% python3 -q
>>> import numpy as np
>>> import numpy.linalg as la
>>> np.set_printoptions(precision=2, suppress=True, linewidth=160)
>>> m1 = np.load("test16.npy")
>>> m1
array([[ -5.  ,   1.81, -11.19,   2.76,  -2.86],
       [ -4.69,   0.93,  -8.54,   1.69,  -0.99],
       [  0.74,  -2.64,   4.59,  -2.58,   1.83],
       [  3.28,  -1.94,   5.89,  -2.31,   4.97],
       [  0.15,   1.28,  -3.4 ,   1.24,   2.33],
       [ -3.52,  -0.34,  -5.27,   0.69,  -2.98],
       [ -1.35,  -1.79,   3.25,  -1.57,  -3.7 ],
       [ -2.98,   0.93,  -4.55,   1.5 ,  -4.67],
       [  1.03,  -0.5 ,   1.72,  -0.95,   3.74],
       [  2.92,   0.87,   3.67,  -0.09,   4.06],
       [ -3.73,   1.79,  -6.99,   2.5 ,  -4.3 ],
       [  2.23,   1.75,   1.17,   0.84,   4.56],
       [ -0.33,   1.66,  -4.01,   1.2 ,   4.02],
       [  3.24,  -1.81,   8.03,  -2.29,   0.99],
       [ -1.68,  -0.72,  -2.62,  -0.06,  -2.08],
       [  0.11,   0.96,  -2.51,   0.87,   3.07],
       [  2.37,  -1.95,   5.79,  -2.36,   2.4 ],
       [  2.79,  -1.94,   7.09,  -2.21,   1.69],
       [ -2.33,   2.01,  -5.93,   2.24,  -2.44],
       [  0.65,   2.12,  -1.68,   1.66,   1.24],
       [ -2.  ,  -1.07,  -0.63,  -0.35,  -4.76],
       [  3.35,  -0.89,   4.26,  -1.13,   2.43],
       [  0.1 ,  -0.66,   2.7 ,  -0.42,  -4.24],
       [ -3.59,   1.69,  -9.13,   2.29,  -0.31],
       [  0.3 ,   0.45,   1.57,   0.1 ,   0.2 ],
       [  0.28,   0.7 ,  -1.6 ,   0.33,   3.58],
       [ -1.36,  -0.47,   0.73,   0.11,  -6.83],
       [ -1.91,  -0.91,   0.61,  -0.59,  -3.4 ],
       [  2.96,   0.42,   3.28,  -0.16,   3.11],
       [ -2.35,   0.59,  -4.65,   0.98,  -0.79],
       [  2.36,  -2.21,   9.  ,  -2.57,  -1.03],
       [ -1.82,   2.01,  -7.01,   2.25,   0.89]])
>>> proj = m1 @ la.solve(m1.T @ m1, m1.T)
>>> print(np.round(np.trace(proj), 2))
5.0
>>> other = np.c_[m1[:, :1] @ np.array([[0]]), np.array([1, 2, 0, 0, 3, 1, 2, 1, 2, 2, 2, 1, 1, 1, 3, 3, 0, 0, 2, 3, 1, 0, 0, 1, 3, 0, 2, 3, 2, 0, 0, 3])]
>>> other
array([[0., 1.],
       [0., 2.],
       [0., 0.],
       [0., 0.],
       [0., 3.],
       [0., 1.],
       [0., 2.],
       [0., 1.],
       [0., 2.],
       [0., 2.],
       [0., 2.],
       [0., 1.],
       [0., 1.],
       [0., 1.],
       [0., 3.],
       [0., 3.],
       [0., 0.],
       [0., 0.],
       [0., 2.],
       [0., 3.],
       [0., 1.],
       [0., 0.],
       [0., 0.],
       [0., 1.],
       [0., 3.],
       [0., 0.],
       [0., 2.],
       [0., 3.],
       [0., 2.],
       [0., 0.],
       [0., 0.],
       [0., 3.]])
>>> la.lstsq(m1, other[:, 0])[0]
array([0., 0., 0., 0., 0.])
>>> r = la.matrix_rank(other)
>>> r
np.int64(1)
>>> N = la.svd(other)[2][r:].T
>>> [int(la.matrix_rank(other[:, :j + 1])) for j in range(2)]
[0, 1]
>>> np.allclose(other @ N, 0)
True
>>> la.matrix_rank(other.T @ other), la.matrix_rank(other @ other.T)
(np.int64(1), np.int64(1))
